% python3 -q
>>> import numpy as np
>>> np.set_printoptions(precision=2, suppress=True, linewidth=200)
>>> E = np.load("a.npy")
>>> E
array([[ 2, -3,  1,  2, -3, -3,  1, -1, -3],
       [ 3,  2, -2, -3, -3,  2,  0,  0,  1],
       [ 3,  0, -1, -3,  1,  3,  2,  1, -2],
       [-3, -2,  2,  1,  3, -2,  3, -3,  2],
       [-2, -1, -2, -1, -2,  3,  1,  1,  1]])
>>> out = E / np.sqrt((E ** 2).mean(axis=1, keepdims=True))
>>> np.linalg.matrix_rank(E - E.mean(axis=1, keepdims=True))
np.int64(5)
>>> np.linalg.matrix_rank(out) == np.linalg.matrix_rank(E)
np.True_
>>> np.linalg.norm(E, axis=1).argmax()
np.int64(3)
>>> round(np.linalg.norm(E, 1), 2), np.round(np.linalg.norm(E, np.inf), 2)
(np.float64(13.0), np.float64(21.0))
>>> E[2] @ E[4]
np.int64(7)
>>> out = E / np.linalg.norm(E, axis=1, keepdims=True)
>>> gram = out @ out.T
>>> round(np.degrees(np.arccos(np.clip(gram[0, 2], -1, 1))), 2)
np.float64(98.16)
>>> (gram - 2 * np.eye(5)).round(6).argmax(axis=1)
array([3, 2, 1, 0, 1])
>>> np.argwhere(np.triu(np.abs(gram) > 0.95, 1))
array([], shape=(0, 2), dtype=int64)
>>> arr = np.loadtxt("arr.csv", delimiter=",")
>>> arr
array([[ 0.4 ,  0.11,  0.36,  0.09, -0.12, -0.14,  0.13,  0.09, -0.18],
       [ 0.11,  0.16,  0.15, -0.04, -0.11,  0.26,  0.14,  0.04, -0.01],
       [ 0.36,  0.15,  0.34,  0.07, -0.14, -0.01,  0.14,  0.1 , -0.14],
       [ 0.09, -0.04,  0.07,  0.79,  0.05,  0.03, -0.25,  0.27,  0.12],
       [-0.12, -0.11, -0.14,  0.05,  0.08, -0.12, -0.11, -0.02,  0.04],
       [-0.14,  0.26, -0.01,  0.03, -0.12,  0.79,  0.13,  0.06,  0.21],
       [ 0.13,  0.14,  0.14, -0.25, -0.11,  0.13,  0.19, -0.04, -0.08],
       [ 0.09,  0.04,  0.1 ,  0.27, -0.02,  0.06, -0.04,  0.11,  0.02],
       [-0.18, -0.01, -0.14,  0.12,  0.04,  0.21, -0.08,  0.02,  0.14]])
>>> ang = np.radians(120)
>>> R = np.eye(9)
>>> R[5, 5] = R[1, 1] = np.cos(ang)
>>> R[5, 1], R[1, 5] = -np.sin(ang), np.sin(ang)
>>> R
array([[ 1.  ,  0.  ,  0.  ,  0.  ,  0.  ,  0.  ,  0.  ,  0.  ,  0.  ],
       [ 0.  , -0.5 ,  0.  ,  0.  ,  0.  ,  0.87,  0.  ,  0.  ,  0.  ],
       [ 0.  ,  0.  ,  1.  ,  0.  ,  0.  ,  0.  ,  0.  ,  0.  ,  0.  ],
       [ 0.  ,  0.  ,  0.  ,  1.  ,  0.  ,  0.  ,  0.  ,  0.  ,  0.  ],
       [ 0.  ,  0.  ,  0.  ,  0.  ,  1.  ,  0.  ,  0.  ,  0.  ,  0.  ],
       [ 0.  , -0.87,  0.  ,  0.  ,  0.  , -0.5 ,  0.  ,  0.  ,  0.  ],
       [ 0.  ,  0.  ,  0.  ,  0.  ,  0.  ,  0.  ,  1.  ,  0.  ,  0.  ],
       [ 0.  ,  0.  ,  0.  ,  0.  ,  0.  ,  0.  ,  0.  ,  1.  ,  0.  ],
       [ 0.  ,  0.  ,  0.  ,  0.  ,  0.  ,  0.  ,  0.  ,  0.  ,  1.  ]])
>>> out = arr @ R.T
>>> np.abs(out - arr).max(axis=0)
array([0.  , 0.29, 0.  , 0.  , 0.  , 1.41, 0.  , 0.  , 0.  ])
>>> np.allclose(np.linalg.norm(arr, axis=1), np.linalg.norm(out, axis=1))
True
>>> np.round(np.linalg.svd(arr, compute_uv=False), 2) + 0, np.round(np.linalg.svd(out, compute_uv=False), 2) + 0
(array([1., 1., 1., 0., 0., 0., 0., 0., 0.]), array([1., 1., 1., 0., 0., 0., 0., 0., 0.]))
>>> np.allclose(arr @ arr.T, out @ out.T)
True
>>> x0 = np.array([3, 1, 1, 1, 0, 0, -3, 1, 2])
>>> np.sort(np.abs(np.degrees(np.angle(np.linalg.eigvals(R)))))
array([  0.,   0.,   0.,   0.,   0.,   0.,   0., 120., 120.])
>>> [p for p in range(1, 25) if np.allclose(np.linalg.matrix_power(R, p), np.eye(9))]
[3, 6, 9, 12, 15, 18, 21, 24]
>>> np.linalg.inv(R)
array([[ 1.  ,  0.  ,  0.  ,  0.  ,  0.  ,  0.  ,  0.  ,  0.  ,  0.  ],
       [-0.  , -0.5 , -0.  , -0.  , -0.  , -0.87, -0.  , -0.  , -0.  ],
       [ 0.  ,  0.  ,  1.  ,  0.  ,  0.  ,  0.  ,  0.  ,  0.  ,  0.  ],
       [ 0.  ,  0.  ,  0.  ,  1.  ,  0.  ,  0.  ,  0.  ,  0.  ,  0.  ],
       [ 0.  ,  0.  ,  0.  ,  0.  ,  1.  ,  0.  ,  0.  ,  0.  ,  0.  ],
       [ 0.  ,  0.87,  0.  ,  0.  ,  0.  , -0.5 ,  0.  ,  0.  ,  0.  ],
       [ 0.  ,  0.  ,  0.  ,  0.  ,  0.  ,  0.  ,  1.  ,  0.  ,  0.  ],
       [ 0.  ,  0.  ,  0.  ,  0.  ,  0.  ,  0.  ,  0.  ,  1.  ,  0.  ],
       [ 0.  ,  0.  ,  0.  ,  0.  ,  0.  ,  0.  ,  0.  ,  0.  ,  1.  ]])
>>> round(np.linalg.norm(x0), 2), round(np.linalg.norm(R @ x0), 2)
(np.float64(5.1), np.float64(5.1))
>>> np.round(R.T @ (R @ x0), 2) + 0
array([ 3.,  1.,  1.,  1.,  0.,  0., -3.,  1.,  2.])
>>> out = arr / np.linalg.norm(arr, axis=1, keepdims=True)
>>> gram = out @ out.T
>>> (gram - 2 * np.eye(9)).round(6).argmax(axis=1)
array([2, 6, 0, 7, 8, 1, 1, 3, 5])
>>> (np.abs(gram) > 0.9).astype(int)
array([[1, 0, 1, 0, 0, 0, 0, 0, 0],
       [0, 1, 0, 0, 1, 0, 0, 0, 0],
       [1, 0, 1, 0, 0, 0, 0, 0, 0],
       [0, 0, 0, 1, 0, 0, 0, 1, 0],
       [0, 1, 0, 0, 1, 0, 0, 0, 0],
       [0, 0, 0, 0, 0, 1, 0, 0, 0],
       [0, 0, 0, 0, 0, 0, 1, 0, 0],
       [0, 0, 0, 1, 0, 0, 0, 1, 0],
       [0, 0, 0, 0, 0, 0, 0, 0, 1]])
>>> rk = np.linalg.matrix_rank(arr)
>>> rk
np.int64(3)
>>> N = np.linalg.svd(arr)[2][rk:].T
>>> [int(np.linalg.matrix_rank(np.delete(arr, i, axis=0))) for i in range(9)]
[3, 3, 3, 3, 3, 3, 3, 3, 3]
>>> N @ N.T
array([[ 0.6 , -0.11, -0.36, -0.09,  0.12,  0.14, -0.13, -0.09,  0.18],
       [-0.11,  0.84, -0.15,  0.04,  0.11, -0.26, -0.14, -0.04,  0.01],
       [-0.36, -0.15,  0.66, -0.07,  0.14,  0.01, -0.14, -0.1 ,  0.14],
       [-0.09,  0.04, -0.07,  0.21, -0.05, -0.03,  0.25, -0.27, -0.12],
       [ 0.12,  0.11,  0.14, -0.05,  0.92,  0.12,  0.11,  0.02, -0.04],
       [ 0.14, -0.26,  0.01, -0.03,  0.12,  0.21, -0.13, -0.06, -0.21],
       [-0.13, -0.14, -0.14,  0.25,  0.11, -0.13,  0.81,  0.04,  0.08],
       [-0.09, -0.04, -0.1 , -0.27,  0.02, -0.06,  0.04,  0.89, -0.02],
       [ 0.18,  0.01,  0.14, -0.12, -0.04, -0.21,  0.08, -0.02,  0.86]])
>>> N.shape
(9, 6)
>>> x0 = np.array([3, -3, 0, -2, 3, 3, -2, 2, 3])
>>> h1 = np.maximum(arr @ x0, 0)
>>> arr.T @ h1
array([-0.22,  0.31, -0.04,  0.51, -0.1 ,  1.12,  0.01,  0.23,  0.39])
>>> arr * (h1 > 1e-9)[:, None]
array([[ 0.  ,  0.  ,  0.  ,  0.  , -0.  , -0.  ,  0.  ,  0.  , -0.  ],
       [ 0.11,  0.16,  0.15, -0.04, -0.11,  0.26,  0.14,  0.04, -0.01],
       [ 0.  ,  0.  ,  0.  ,  0.  , -0.  , -0.  ,  0.  ,  0.  , -0.  ],
       [ 0.09, -0.04,  0.07,  0.79,  0.05,  0.03, -0.25,  0.27,  0.12],
       [-0.12, -0.11, -0.14,  0.05,  0.08, -0.12, -0.11, -0.02,  0.04],
       [-0.14,  0.26, -0.01,  0.03, -0.12,  0.79,  0.13,  0.06,  0.21],
       [ 0.  ,  0.  ,  0.  , -0.  , -0.  ,  0.  ,  0.  , -0.  , -0.  ],
       [ 0.09,  0.04,  0.1 ,  0.27, -0.02,  0.06, -0.04,  0.11,  0.02],
       [-0.18, -0.01, -0.14,  0.12,  0.04,  0.21, -0.08,  0.02,  0.14]])
>>> np.flatnonzero(h1 > 1e-9)
array([1, 3, 4, 5, 7, 8])
>>> np.tanh(arr @ x0)
array([-0.6 ,  0.14, -0.45,  0.43,  0.07,  0.83, -0.18,  0.13,  0.54])
>>> np.maximum(arr @ x0, 0) - np.maximum(-arr @ x0, 0)
array([-0.7 ,  0.14, -0.48,  0.46,  0.07,  1.2 , -0.19,  0.13,  0.6 ])
>>> h1
array([0.  , 0.14, 0.  , 0.46, 0.07, 1.2 , 0.  , 0.13, 0.6 ])
>>> s = 5 * 0.9 ** np.arange(6)
>>> rng = np.random.default_rng(687842)
>>> A = rng.normal(size=(19, 6)) * rng.permutation(s)
>>> A.round(2) + 0
array([[ 2.98, -0.03, -1.3 ,  1.97, -6.54, -3.16],
       [ 2.59,  0.31,  4.83,  3.45,  2.08,  5.18],
       [-3.24,  0.03,  1.13, -0.92,  5.07,  4.25],
       [-9.59, -2.  ,  1.1 ,  4.9 , -3.68,  2.17],
       [ 0.88, -0.67, -4.91, -0.24,  3.37,  9.82],
       [-5.91, -1.91, -0.82,  0.45, -4.05, -2.92],
       [-5.19,  3.52,  1.74, -2.51,  2.63,  0.04],
       [-2.9 , -2.96, -1.02, -4.31,  1.98,  3.68],
       [-1.74, -6.63, -2.12, -4.46,  0.25,  7.47],
       [ 1.33, -2.62, -5.48,  0.93,  3.93, -2.51],
       [ 4.99,  1.94,  0.38, -1.85, -1.03,  0.19],
       [ 0.99,  1.88,  3.93, -2.66, -3.16, 16.51],
       [ 7.7 ,  5.71,  1.76,  0.  ,  0.06,  1.11],
       [-1.19,  0.19,  4.93, -5.21,  3.85,  6.07],
       [ 0.2 , -4.89,  2.48,  4.61, -1.65,  4.91],
       [ 3.57,  0.16,  5.53,  1.35,  1.55,  4.03],
       [ 1.42,  5.72,  0.74,  0.81, -1.32, -1.8 ],
       [-2.46, -3.  ,  0.45,  1.65, -1.54,  1.98],
       [-0.32, -2.9 ,  0.26,  4.11, -1.97,  5.7 ]])
>>> D = np.linalg.norm(A[:, None] - A[None], axis=-1)
>>> np.flatnonzero(D[0] < D.mean() / 2)
array([0])
>>> np.linalg.matrix_rank(D ** 2)
np.int64(8)
>>> Xc = A - A.mean(axis=0)
>>> evecs = np.linalg.svd(Xc)[2][:1]
>>> out = Xc - Xc @ evecs.T @ evecs
>>> np.round(np.linalg.norm(out) / np.linalg.norm(Xc), 2)
np.float64(0.82)
>>> np.round(np.diag(evecs.T @ evecs), 2) + 0
array([0.01, 0.  , 0.04, 0.06, 0.04, 0.85])
>>> np.linalg.norm(out, axis=1).round(6).argmax()
np.int64(3)
>>> np.cov(Xc @ evecs.T, rowvar=False)
array(26.2)
>>> M = np.loadtxt("layer10.csv", delimiter=",")
>>> M
array([[0., 0., 0., 1., 2.],
       [0., 0., 3., 3., 2.],
       [0., 0., 0., 1., 3.],
       [0., 0., 0., 0., 3.],
       [0., 0., 0., 0., 0.]])
>>> # rows and columns are dependent
>>> blk = np.stack([M, -1 * M, M[::-1]])
>>> np.linalg.norm(blk, axis=(1, 2))
array([6.78, 6.78, 6.78])
>>> np.linalg.matrix_rank(blk)
array([3, 3, 3])
>>> round(float(np.linalg.eigvals(M).sum().real), 2)
0.0
>>> np.round(np.linalg.det(M[::-1]), 2)
np.float64(0.0)
